$ python3 -q
>>> import numpy as np
>>> import numpy.linalg as la
>>> np.set_printoptions(suppress=True, linewidth=200)
>>> m1, _ = la.qr(np.array([[-1.6, -0.4, -0.1, 0.8],
...     [2.3, 0.1, 2.1, 0.9],
...     [0.5, 0.5, 1.1, 1.0],
...     [-0.2, -0.5, -0.5, 0.2]]))
>>> m1.round(2)
array([[-0.56, -0.23, -0.78, -0.14],
       [ 0.81, -0.35, -0.44, -0.17],
       [ 0.18,  0.61, -0.42,  0.65],
       [-0.07, -0.67,  0.12,  0.73]])
>>> np.round(m1.T @ m1, 2) + 0
array([[1., 0., 0., 0.],
       [0., 1., 0., 0.],
       [0., 0., 1., 0.],
       [0., 0., 0., 1.]])
>>> np.round(m1[:, 3] @ m1[:, 2], 2)
np.float64(-0.0)
>>> rng = np.random.default_rng(29000)
>>> lab = rng.permutation(4)
>>> lab
array([3, 0, 1, 2])
>>> M2 = m1[lab][:, lab]
>>> np.round(np.sort(np.abs(la.eigvals(M2))), 2)
array([1., 1., 1., 1.])
>>> np.allclose(M2, m1)
False
>>> print(round(la.det(M2), 2), round(la.det(m1[lab]), 2))
-1.0 1.0
>>> Q, r_ = la.qr(m1)
>>> np.allclose(r_.T @ r_, m1.T @ m1)
True
>>> round(np.trace(Q @ Q.T), 2)
np.float64(4.0)
>>> r_.round(2) + 0
array([[1., 0., 0., 0.],
       [0., 1., 0., 0.],
       [0., 0., 1., 0.],
       [0., 0., 0., 1.]])
>>> print(round(float(abs(r_[0, 0])), 2), np.round(la.norm(m1[:, 0]), 2))
1.0 1.0
>>> proj = np.triu(np.array([[1, -2, -2, -1], [-1, -2, -1, 2], [-1, -1, 0, 2], [0, -2, -1, -2]]), 1) + np.eye(4)
>>> M2 = proj @ m1 @ la.inv(proj)
>>> print(round(np.trace(M2), 2), np.round(np.trace(m1), 2))
-0.6 -0.6
>>> M2.round(2)
array([[-2.45, -4.98, -9.07, 23.82],
       [ 0.49, -1.33, -0.13,  4.03],
       [ 0.04, -0.67, -0.78,  5.03],
       [-0.07, -0.81, -0.83,  3.95]])
>>> la.matrix_rank(M2)
np.int64(4)
>>> M2 = np.array([[2, -1], [1, 2]])
>>> W0 = np.tril(M2)
>>> W0
array([[2, 0],
       [1, 2]])
>>> lab = rng.permutation(2)
>>> lab
array([1, 0])
>>> M2 = W0[lab][:, lab]
>>> M2
array([[2, 1],
       [0, 2]])
>>> np.trace(M2)
np.int64(4)
>>> np.diag(M2)
array([2, 2])
>>> evals, vecs = la.eig(W0)
>>> np.prod(evals)
np.float64(4.0)
>>> W0 @ vecs[:, 0] - evals[0] * vecs[:, 0]
array([0., 0.])
>>> np.round(np.sort(la.eigvals(W0 @ W0)), 2)
array([4., 4.])
>>> print(evals)
[2. 2.]
>>> np.allclose(W0, W0.T)
False
>>> la.matrix_power(W0, 2)
array([[4, 0],
       [4, 4]])
>>> np.trace(W0)
np.int64(4)
>>> np.allclose(W0 @ W0.T, W0.T @ W0)
False
>>> round(float(np.abs(la.eigvals(W0)).max()), 2)
2.0
>>> print((W0 - W0.T) / 2)
[[ 0.  -0.5]
 [ 0.5  0. ]]
>>> theta = np.radians(72)
>>> r_ = np.eye(2)
>>> r_[0, 0] = r_[1, 1] = np.cos(theta)
>>> r_[0, 1], r_[1, 0] = -np.sin(theta), np.sin(theta)
>>> r_.round(2)
array([[ 0.31, -0.95],
       [ 0.95,  0.31]])
>>> M2 = W0 @ r_.T
>>> np.round(la.det(r_), 2), round(float(np.trace(r_)), 2)
(np.float64(1.0), 0.62)
>>> print(np.round(np.abs(M2 - W0).max(axis=0), 2))
[2.59 1.9 ]
>>> M2.round(2)
array([[ 0.62,  1.9 ],
       [-1.59,  1.57]])
>>> np.round(la.svd(W0, compute_uv=False), 2), np.round(la.svd(M2, compute_uv=False), 2)
(array([2.56, 1.56]), array([2.56, 1.56]))
>>> x0 = np.array([-1, -3])
>>> rhs = W0 @ x0
>>> print(rhs)
[-2 -7]
>>> np.round(la.solve(W0.T, W0[1]), 2)
array([0., 1.])
>>> np.round(la.solve(W0, rhs), 2)
array([-1., -3.])
>>> M = np.loadtxt("x.csv", delimiter=",")
>>> M
array([[1.1, 3. , 3. ],
       [0. , 0.1, 2. ],
       [1. , 3. , 3.1]])
>>> M2 = np.array([[8, 5], [9, 5]])
>>> C = np.kron(M2, M)
>>> la.matrix_rank(C)
np.int64(6)
>>> np.round(la.norm(C, 2), 2), round(la.norm(M2, 2) * la.norm(M, 2), 2)
(np.float64(89.41), np.float64(89.41))
>>> M2 = la.invert(M)
Traceback (most recent call last):
  File "<python-input-65>", line 1, in <module>
    M2 = la.invert(M)
         ^^^^^^^^^
AttributeError: module 'numpy.linalg' has no attribute 'invert'
>>> M2 = la.inv(M)
>>> print(np.allclose(M2, M.T))
False
>>> round(la.cond(M), 2)
np.float64(98.5)
>>> print(M2.round(2))
[[ 10.18   0.54 -10.2 ]
 [ -3.58  -0.73   3.94]
 [  0.18   0.54  -0.2 ]]
>>> theta = np.sort(rng.uniform(-2, 2, 23))
>>> E = np.c_[theta, theta ** 2, theta ** 3] @ np.array([[2, 0, 2], [0, 2, 2], [3, 1, 1]])
>>> E.round(2)
array([[-26.32,   0.17,  -3.74],
       [-12.09,   1.16,  -1.75],
       [-10.6 ,   1.18,  -1.57],
       [ -8.9 ,   1.18,  -1.39],
       [ -6.89,   1.13,  -1.18],
       [ -3.37,   0.81,  -0.85],
       [ -2.41,   0.63,  -0.76],
       [  0.3 ,   0.05,   0.34],
       [  0.66,   0.2 ,   0.78],
       [  2.16,   1.14,   2.45],
       [  2.7 ,   1.5 ,   2.99],
       [  3.68,   2.15,   3.89],
       [  3.77,   2.21,   3.96],
       [  4.11,   2.43,   4.26],
       [  4.91,   2.94,   4.93],
       [  7.26,   4.41,   6.76],
       [ 12.09,   7.28,  10.18],
       [ 13.97,   8.36,  11.43],
       [ 14.62,   8.73,  11.86],
       [ 14.74,   8.8 ,  11.94],
       [ 16.11,   9.56,  12.81],
       [ 21.53,  12.55,  16.17],
       [ 21.67,  12.62,  16.26]])
>>> x0 = np.array([-1, -2, 2])
>>> h1 = np.maximum(E @ x0, 0)
>>> h1.round(2)
array([18.5 ,  6.28,  5.09,  3.77,  2.28,  0.05,  0.  ,  0.28,  0.51,  0.47,  0.26,  0.  ,  0.  ,  0.  ,  0.  ,  0.  ,  0.  ,  0.  ,  0.  ,  0.  ,  0.  ,  0.  ,  0.  ])
>>> np.round(np.maximum(E @ (3 * x0), 0), 2)
array([55.49, 18.84, 15.26, 11.31,  6.84,  0.16,  0.  ,  0.85,  1.53,  1.4 ,  0.78,  0.  ,  0.  ,  0.  ,  0.  ,  0.  ,  0.  ,  0.  ,  0.  ,  0.  ,  0.  ,  0.  ,  0.  ])
>>> np.round(E * (h1 > 1e-9)[:, None], 2)
array([[-26.32,   0.17,  -3.74],
       [-12.09,   1.16,  -1.75],
       [-10.6 ,   1.18,  -1.57],
       [ -8.9 ,   1.18,  -1.39],
       [ -6.89,   1.13,  -1.18],
       [ -3.37,   0.81,  -0.85],
       [ -0.  ,   0.  ,  -0.  ],
       [  0.3 ,   0.05,   0.34],
       [  0.66,   0.2 ,   0.78],
       [  2.16,   1.14,   2.45],
       [  2.7 ,   1.5 ,   2.99],
       [  0.  ,   0.  ,   0.  ],
       [  0.  ,   0.  ,   0.  ],
       [  0.  ,   0.  ,   0.  ],
       [  0.  ,   0.  ,   0.  ],
       [  0.  ,   0.  ,   0.  ],
       [  0.  ,   0.  ,   0.  ],
       [  0.  ,   0.  ,   0.  ],
       [  0.  ,   0.  ,   0.  ],
       [  0.  ,   0.  ,   0.  ],
       [  0.  ,   0.  ,   0.  ],
       [  0.  ,   0.  ,   0.  ],
       [  0.  ,   0.  ,   0.  ]])
>>> print(np.round(np.tanh(E @ x0), 2))
[ 1.    1.    1.    1.    0.98  0.05 -0.36  0.27  0.47  0.44  0.26 -0.22 -0.26 -0.43 -0.74 -0.99 -1.   -1.   -1.   -1.   -1.   -1.   -1.  ]
>>> Ac = E - E.mean(axis=0)
>>> vecs = la.svd(Ac)[2][:2]
>>> M2 = Ac - Ac @ vecs.T @ vecs
>>> print(la.norm(M2, axis=1).round(6).argmax())
0
>>> np.round(np.cov(Ac @ vecs.T, rowvar=False), 2) + 0
array([[182.71,   0.  ],
       [  0.  ,   6.83]])
>>> print(np.round((Ac @ vecs.T).std(axis=0), 2))
[13.22  2.56]
>>> D = la.norm(E[:, None] - E[None], axis=-1)
>>> D[22].round(6).argsort(kind="stable")[:4]
array([22, 21, 20, 19])
>>> np.flatnonzero(D[22] < D.mean() / 2)
array([20, 21, 22])
>>> (D + 1e9 * np.eye(23)).round(6).argmin(axis=1)
array([ 1,  2,  1,  2,  3,  6,  5,  8,  7, 10,  9, 12, 11, 12, 13, 14, 17, 18, 19, 18, 19, 22, 21])
>>> Ac = (E - E.mean(axis=0)) / E.std(axis=0)
>>> print(np.round(Ac.std(axis=0), 2))
[1. 1. 1.]
>>> beta = la.lstsq(np.delete(Ac, 1, axis=1), Ac[:, 1])[0]
>>> round(1 - np.var(Ac[:, 1] - np.delete(Ac, 1, axis=1) @ beta), 2)
np.float64(0.97)
>>> np.abs(beta).argmax()
np.int64(1)
>>> print(beta.round(2))
[-0.52  1.45]
>>> x0 = np.array([2, 2, 0])
>>> rhs = E @ x0
>>> print(np.round(la.solve(E.T @ E, E.T @ rhs), 2) + 0)
[2. 2. 0.]
>>> rhs = rhs + 0.02 * rng.normal(size=23)
>>> rhs.round(2)
array([-52.3 , -21.87, -18.85, -15.44, -11.51,  -5.11,  -3.54,   0.72,   1.73,   6.57,   8.41,  11.68,  11.96,  13.1 ,  15.69,  23.32,  38.72,  44.67,  46.68,  47.08,  51.34,  68.17,  68.56])
>>> beta, *_ = la.lstsq(E, rhs)
>>> round(la.norm(rhs - E @ beta), 2)
np.float64(0.06)
>>> np.round(E.T @ (rhs - E @ beta), 2) + 0
array([0., 0., 0.])
>>> print([round(float(la.norm(la.solve(E.T @ E + lam * np.eye(3), E.T @ rhs))), 2) for lam in (0, 1, 10, 100)])
[2.83, 2.71, 2.37, 2.23]
>>> beta.round()
array([ 2.,  2., -0.])
>>> arr = np.load("mat.npy")
>>> arr
array([[0, 0, 1],
       [0, 1, 0],
       [1, 0, 0]])
>>> print(arr.sum(axis=1))
[1 1 1]
>>> la.matrix_power(arr, 100)
array([[1, 0, 0],
       [0, 1, 0],
       [0, 0, 1]])
>>> la.matrix_power(arr, 2)
array([[1, 0, 0],
       [0, 1, 0],
       [0, 0, 1]])
>>> pr = np.eye(3)[1]
>>> for _ in range(6):
...     pr = pr @ arr
...     print(pr.round(2))
... 
[0. 1. 0.]
[0. 1. 0.]
[0. 1. 0.]
[0. 1. 0.]
[0. 1. 0.]
[0. 1. 0.]
>>> lab = rng.permutation(3)
>>> lab
array([2, 1, 0])
>>> M2 = arr[lab][:, lab]
>>> np.allclose(M2, arr)
True
>>> np.round(la.det(M2), 2), np.round(la.det(arr[lab]), 2)
(np.float64(-1.0), np.float64(1.0))
>>> np.round(np.sort(np.abs(la.eigvals(M2))), 2)
array([1., 1., 1.])
>>> J = np.loadtxt("dump.csv", delimiter=",")
>>> J
array([[  1.16,  -6.68,   3.67],
       [-10.26, -10.94,   9.71],
       [-12.  ,  -8.25,   9.74],
       [-10.84,  -9.74,   9.67],
       [  3.  ,  -5.47,   6.43],
       [-12.55,  -8.25,   9.86],
       [ -8.39,  -9.48,  10.58],
       [-10.43,  -8.93,  10.45],
       [ -9.65,  -9.72,   9.83],
       [  2.23,  -5.45,   4.18],
       [  2.3 ,  -5.79,   5.33]])
>>> theta = np.radians(180)
>>> r_ = np.eye(3)
>>> r_[2, 2] = r_[1, 1] = np.cos(theta)
>>> r_[2, 1], r_[1, 2] = -np.sin(theta), np.sin(theta)
>>> r_.round(2) + 0
array([[ 1.,  0.,  0.],
       [ 0., -1.,  0.],
       [ 0.,  0., -1.]])
>>> M2 = E @ r_.T
>>> np.round(la.det(r_), 2), np.trace(r_)
(np.float64(1.0), np.float64(-1.0))
>>> print(np.round(la.svd(E, compute_uv=False), 2), np.round(la.svd(M2, compute_uv=False), 2))
[69.93 20.04  2.59] [69.93 20.04  2.59]
>>> Ac = J - J.mean(axis=0)
>>> left, sv, vt = la.svd(Ac, full_matrices=False)
>>> np.round(Ac.mean(axis=0), 2) + 0
array([0., 0., 0.])
>>> print(np.round(np.abs(vt[-1]), 2))
[0.01 0.81 0.59]
>>> print(np.abs(vt[0]).argmax())
0
>>> np.round((sv ** 2).sum() ** 2 / (sv ** 4).sum(), 2)
np.float64(1.07)
>>> la.matrix_rank(Ac)
np.int64(3)
>>> x0 = np.array([0, -3, 1])
>>> print(la.norm(J @ x0) <= la.norm(J, 2) * la.norm(x0) + 1e-9)
True
>>> print(np.round(J @ (2 * x0), 2))
[47.42 85.06 68.98 77.78 45.68 69.22 78.04 74.48 77.98 41.06 45.4 ]
>>> np.sign((J @ x0).round(6))
array([1., 1., 1., 1., 1., 1., 1., 1., 1., 1., 1.])
>>> np.round(J @ np.ones(3), 2)
array([ -1.85, -11.49, -10.51, -10.91,   3.96, -10.94,  -7.29,  -8.91,  -9.54,   0.96,   1.84])
>>> J @ np.eye(3)[2]
array([ 3.67,  9.71,  9.74,  9.67,  6.43,  9.86, 10.58, 10.45,  9.83,  4.18,  5.33])
>>> Q, vecs = la.qr(J[:, :2])[0], la.qr(J[:, 2:])[0]
>>> sv = la.svd(Q.T @ vecs, compute_uv=False)
>>> print(sv.round(2))
[0.99]
>>> round(la.norm(Q @ Q.T - vecs @ vecs.T, 2), 2)
np.float64(1.0)
>>> (sv > 0.9).sum()
np.int64(1)
>>> np.round(np.degrees(np.arccos(sv.clip(0, 1))), 2)
array([7.65])
>>> X = np.load("run8.npy")
>>> X
array([[-32,   3,  -2],
       [ -3,  11,   0],
       [  2,  -3, -31]])
>>> np.allclose(X, X.T)
False
>>> print(np.allclose(X @ X.T, X.T @ X))
False
>>> la.determinant(X)
Traceback (most recent call last):
  File "<python-input-151>", line 1, in <module>
    la.determinant(X)
    ^^^^^^^^^^^^^^
AttributeError: module 'numpy.linalg' has no attribute 'determinant'
>>> f = np.array([1, 0, 2])
>>> np.polyval(f, X[0])
array([1026,   11,    6])
>>> np.convolve(X[0], f)
array([-32,   3, -66,   6,  -4])
>>> mat = np.loadtxt("w.csv", delimiter=",")
>>> mat
array([[-2.,  1.,  1.],
       [ 1., -2.,  1.],
       [ 1.,  1., -2.]])
>>> left, sv, vt = la.svd(mat)
>>> print(sv.round(2) + 0)
[3. 3. 0.]
>>> M2 = left[:, :2] @ np.diag(sv[:2]) @ vt[:2]
>>> la.matrix_rank(mat, rtol=0.05)
np.int64(2)
>>> round(la.norm(mat - M2, 2), 2), round(sv[2], 2)
(np.float64(0.0), np.float64(0.0))
>>> la.matrix_rank(M2)
np.int64(2)
>>> np.trace(mat)
np.float64(-6.0)
>>> np.round(la.matrix_power(mat, 3), 2)
array([[-18.,   9.,   9.],
       [  9., -18.,   9.],
       [  9.,   9., -18.]])
>>> mat @ mat
array([[ 6., -3., -3.],
       [-3.,  6., -3.],
       [-3., -3.,  6.]])
>>> print(np.round(la.det(mat), 2))
0.0
>>> print((mat + mat.T) / 2)
[[-2.  1.  1.]
 [ 1. -2.  1.]
 [ 1.  1. -2.]]
>>> G = np.cov(E, rowvar=False)
>>> G.shape
(3, 3)
>>> print(np.argsort(-E.std(axis=0).round(6), kind="stable"))
[0 2 1]
>>> np.argwhere(np.triu(np.abs(np.corrcoef(E.T)) > 0.8, 1))
array([[0, 1],
       [0, 2],
       [1, 2]])
>>> print(np.round(np.corrcoef(E.T), 2))
[[1.   0.85 0.94]
 [0.85 1.   0.97]
 [0.94 0.97 1.  ]]
>>> G.round(2)
array([[134.42,  40.6 ,  67.39],
       [ 40.6 ,  17.12,  24.74],
       [ 67.39,  24.74,  38.29]])
